>>> import numpy as np
>>> from numpy import linalg as LA
>>> np.set_printoptions(precision=2, suppress=True, linewidth=140)
>>> rnd = lambda a: np.round(a, 2) + 0
>>> F = np.load("run6.npy")
>>> print(F)
[[ 59.72 180.61 120.38  60.64 101.05  39.72 100.7   17.95  80.36   0.18  40.29]
 [ 60.55 178.09 120.01  60.08  99.04  39.53  98.82  22.11  81.43  -0.23  42.32]
 [ 60.   180.91 119.82  60.54  99.94  39.88 100.46  21.28  79.75   1.48  40.04]
 [ 62.74 180.03 120.54  60.56  99.81  41.43  98.56  21.11  78.99   0.54  41.04]
 [ 59.78 178.64 117.74  59.24  99.44  41.53  99.47  19.96  79.82   1.01  40.13]
 [ 61.27 181.45 119.81  60.18 101.51  40.52  97.55  20.8   80.73  -0.16  38.64]
 [ 60.88 179.42 120.99  61.13 100.25  38.85  98.73  19.69  78.99  -0.72  39.46]
 [ 60.07 179.44 120.6   59.89  99.83  40.56 100.59  18.68  78.85   1.02  39.52]
 [ 59.85 180.   118.28  59.59 101.26  39.48  99.53  18.99  78.91  -1.28  40.98]
 [ 62.19 178.48 119.32  60.59  98.36  40.46  98.86  22.21  80.95  -1.79  40.42]
 [ 58.7  179.78 119.67  59.32 100.57  40.9  100.3   19.43  81.63  -0.15  39.53]
 [ 61.4  178.78 118.48  61.69 101.49  37.91 100.36  20.99  81.09  -1.52  40.86]
 [ 60.56 180.51 121.32  59.39  98.38  39.6  100.55  18.11  79.73  -1.26  39.  ]
 [ 60.46 181.36 119.6   60.94  99.17  40.61  99.56  20.78  78.29   0.75  40.98]
 [ 58.04 180.07 120.99  59.21 100.58  39.48  99.12  20.82  78.61  -0.39  40.23]
 [ 59.85 180.58 118.93  59.97 100.75  39.49 101.26  20.85  80.66   1.06  41.12]
 [ 58.33 181.13 120.71  59.54  98.18  41.13 100.39  19.62  80.51   0.34  39.7 ]
 [ 58.67 179.65 119.55  61.8   99.9   39.9   98.94  20.21  78.78   0.94  39.65]
 [ 60.47 178.72 121.39  59.58 100.57  39.36 101.26  20.76  81.54   1.21  39.21]
 [ 59.71 181.53 120.32  59.9   99.33  38.24 100.28  19.85  81.27   0.59  41.38]
 [ 60.4  180.27 120.42  58.56  99.97  40.44  98.04  19.67  79.75  -1.77  42.44]
 [ 59.53 179.91 118.04  59.13 100.25  38.95  99.29  19.58  80.38   0.87  40.42]
 [ 58.52 179.29 118.64  60.35  99.64  38.95  99.84  20.57  81.08   0.83  40.63]
 [ 60.15 181.9  118.88  61.88  99.58  39.94 100.54  19.87  79.74  -0.89  39.75]
 [ 59.97 180.31 119.65  59.92 101.29  39.69  98.81  20.14  79.35  -1.94  38.89]
 [ 58.27 179.03 119.18  59.47  99.44  40.59  99.7   19.71  80.21  -0.31  39.85]
 [ 59.58 181.42 120.68  59.84  99.29  40.17  99.51  19.99  79.88   1.08  39.96]
 [ 59.58 179.22 119.68  60.3   99.06  41.51 100.01  21.25  78.6    1.51  41.05]
 [ 60.16 178.89 118.88  58.92 102.5   40.46  98.31  19.4   79.05   0.62  39.39]
 [ 60.16 179.26 119.46  59.67 101.87  40.19  99.88  21.04  79.55   0.42  38.68]
 [ 58.72 180.56 119.53  60.29  98.08  39.92  97.97  19.49  79.48   0.51  41.88]
 [ 61.33 180.79 119.03  59.11 100.46  40.96 101.5   18.53  81.     0.06  40.56]
 [ 61.24 179.76 121.91  58.95 100.95  40.31  99.99  21.29  80.37   0.7   40.49]
 [ 60.11 180.69 120.32  59.54 100.16  39.16  99.22  18.97  79.06   1.04  40.42]
 [ 59.6  178.52 118.42  59.22 101.09  39.54  99.83  19.01  80.33   0.62  41.03]
 [ 58.98 178.32 120.84  59.69  98.58  40.96 100.8   21.35  80.21   1.24  40.56]
 [ 62.26 178.74 121.05  59.96 100.16  40.01 100.44  20.04  79.79   1.15  42.1 ]
 [ 61.82 177.07 120.23  62.   100.86  40.97  99.01  20.1   81.33   2.02  39.28]
 [ 59.83 181.58 119.53  60.05 100.17  40.74 100.47  21.7   81.24  -0.37  40.71]
 [ 56.76 180.38 119.75  59.69 100.57  39.14  97.78  21.27  81.4   -0.64  41.51]
 [ 58.12 180.86 118.92  60.7   99.46  41.72  98.98  19.28  80.94  -0.5   40.56]
 [ 61.63 180.72 118.52  62.26  98.13  40.04  99.37  19.9   78.9    0.13  40.01]
 [ 59.33 179.13 121.79  58.86 101.02  38.74  99.67  19.64  80.72  -1.09  40.27]
 [ 59.84 179.82 120.8   59.87  98.34  40.94  99.27  19.36  79.85  -0.14  39.95]
 [ 59.37 177.35 120.4   59.26 100.17  40.53 101.57  19.99  80.12  -1.33  39.63]]
>>> q, Rm = LA.qr(F)
>>> print(np.allclose(Rm.T @ Rm, F.T @ F))
True
>>> print(rnd(q.T @ q))
[[1. 0. 0. 0. 0. 0. 0. 0. 0. 0. 0.]
 [0. 1. 0. 0. 0. 0. 0. 0. 0. 0. 0.]
 [0. 0. 1. 0. 0. 0. 0. 0. 0. 0. 0.]
 [0. 0. 0. 1. 0. 0. 0. 0. 0. 0. 0.]
 [0. 0. 0. 0. 1. 0. 0. 0. 0. 0. 0.]
 [0. 0. 0. 0. 0. 1. 0. 0. 0. 0. 0.]
 [0. 0. 0. 0. 0. 0. 1. 0. 0. 0. 0.]
 [0. 0. 0. 0. 0. 0. 0. 1. 0. 0. 0.]
 [0. 0. 0. 0. 0. 0. 0. 0. 1. 0. 0.]
 [0. 0. 0. 0. 0. 0. 0. 0. 0. 1. 0.]
 [0. 0. 0. 0. 0. 0. 0. 0. 0. 0. 1.]]
>>> print(q.shape, Rm.shape)
(45, 11) (11, 11)
>>> rng = np.random.default_rng(961)
>>> B = F + rng.integers(-2, 3, (45, 1)) @ rng.integers(-2, 3, (1, 11))
>>> print(rnd(B))
[[ 57.72 180.61 118.38  58.64  99.05  41.72 104.7   21.95  76.36   4.18  38.29]
 [ 60.55 178.09 120.01  60.08  99.04  39.53  98.82  22.11  81.43  -0.23  42.32]
 [ 62.   180.91 121.82  62.54 101.94  37.88  96.46  17.28  83.75  -2.52  42.04]
 [ 60.74 180.03 118.54  58.56  97.81  43.43 102.56  25.11  74.99   4.54  39.04]
 [ 57.78 178.64 115.74  57.24  97.44  43.53 103.47  23.96  75.82   5.01  38.13]
 [ 59.27 181.45 117.81  58.18  99.51  42.52 101.55  24.8   76.73   3.84  36.64]
 [ 62.88 179.42 122.99  63.13 102.25  36.85  94.73  15.69  82.99  -4.72  41.46]
 [ 58.07 179.44 118.6   57.89  97.83  42.56 104.59  22.68  74.85   5.02  37.52]
 [ 59.85 180.   118.28  59.59 101.26  39.48  99.53  18.99  78.91  -1.28  40.98]
 [ 61.19 178.48 118.32  59.59  97.36  41.46 100.86  24.21  78.95   0.21  39.42]
 [ 58.7  179.78 119.67  59.32 100.57  40.9  100.3   19.43  81.63  -0.15  39.53]
 [ 63.4  178.78 120.48  63.69 103.49  35.91  96.36  16.99  85.09  -5.52  42.86]
 [ 62.56 180.51 123.32  61.39 100.38  37.6   96.55  14.11  83.73  -5.26  41.  ]
 [ 58.46 181.36 117.6   58.94  97.17  42.61 103.56  24.78  74.29   4.75  38.98]
 [ 56.04 180.07 118.99  57.21  98.58  41.48 103.12  24.82  74.61   3.61  38.23]
 [ 59.85 180.58 118.93  59.97 100.75  39.49 101.26  20.85  80.66   1.06  41.12]
 [ 56.33 181.13 118.71  57.54  96.18  43.13 104.39  23.62  76.51   4.34  37.7 ]
 [ 56.67 179.65 117.55  59.8   97.9   41.9  102.94  24.21  74.78   4.94  37.65]
 [ 58.47 178.72 119.39  57.58  98.57  41.36 105.26  24.76  77.54   5.21  37.21]
 [ 58.71 181.53 119.32  58.9   98.33  39.24 102.28  21.85  79.27   2.59  40.38]
 [ 59.4  180.27 119.42  57.56  98.97  41.44 100.04  21.67  77.75   0.23  41.44]
 [ 57.53 179.91 116.04  57.13  98.25  40.95 103.29  23.58  76.38   4.87  38.42]
 [ 60.52 179.29 120.64  62.35 101.64  36.95  95.84  16.57  85.08  -3.17  42.63]
 [ 62.15 181.9  120.88  63.88 101.58  37.94  96.54  15.87  83.74  -4.89  41.75]
 [ 59.97 180.31 119.65  59.92 101.29  39.69  98.81  20.14  79.35  -1.94  38.89]
 [ 59.27 179.03 120.18  60.47 100.44  39.59  97.7   17.71  82.21  -2.31  40.85]
 [ 60.58 181.42 121.68  60.84 100.29  39.17  97.51  17.99  81.88  -0.92  40.96]
 [ 60.58 179.22 120.68  61.3  100.06  40.51  98.01  19.25  80.6   -0.49  42.05]
 [ 62.16 178.89 120.88  60.92 104.5   38.46  94.31  15.4   83.05  -3.38  41.39]
 [ 62.16 179.26 121.46  61.67 103.87  38.19  95.88  17.04  83.55  -3.58  40.68]
 [ 57.72 180.56 118.53  59.29  97.08  40.92  99.97  21.49  77.48   2.51  40.88]
 [ 63.33 180.79 121.03  61.11 102.46  38.96  97.5   14.53  85.    -3.94  42.56]
 [ 63.24 179.76 123.91  60.95 102.95  38.31  95.99  17.29  84.37  -3.3   42.49]
 [ 59.11 180.69 119.32  58.54  99.16  40.16 101.22  20.97  77.06   3.04  39.42]
 [ 61.6  178.52 120.42  61.22 103.09  37.54  95.83  15.01  84.33  -3.38  43.03]
 [ 60.98 178.32 122.84  61.69 100.58  38.96  96.8   17.35  84.21  -2.76  42.56]
 [ 64.26 178.74 123.05  61.96 102.16  38.01  96.44  16.04  83.79  -2.85  44.1 ]
 [ 61.82 177.07 120.23  62.   100.86  40.97  99.01  20.1   81.33   2.02  39.28]
 [ 60.83 181.58 120.53  61.05 101.17  39.74  98.47  19.7   83.24  -2.37  41.71]
 [ 58.76 180.38 121.75  61.69 102.57  37.14  93.78  17.27  85.4   -4.64  43.51]
 [ 58.12 180.86 118.92  60.7   99.46  41.72  98.98  19.28  80.94  -0.5   40.56]
 [ 62.63 180.72 119.52  63.26  99.13  39.04  97.37  17.9   80.9   -1.87  41.01]
 [ 59.33 179.13 121.79  58.86 101.02  38.74  99.67  19.64  80.72  -1.09  40.27]
 [ 59.84 179.82 120.8   59.87  98.34  40.94  99.27  19.36  79.85  -0.14  39.95]
 [ 61.37 177.35 122.4   61.26 102.17  38.53  97.57  15.99  84.12  -5.33  41.63]]
>>> print(rnd(LA.svd(B - F, compute_uv=False)))
[50.08  0.    0.    0.    0.    0.    0.    0.    0.    0.    0.  ]
>>> print(LA.matrix_rank(B - F, tol=1e-8))
1
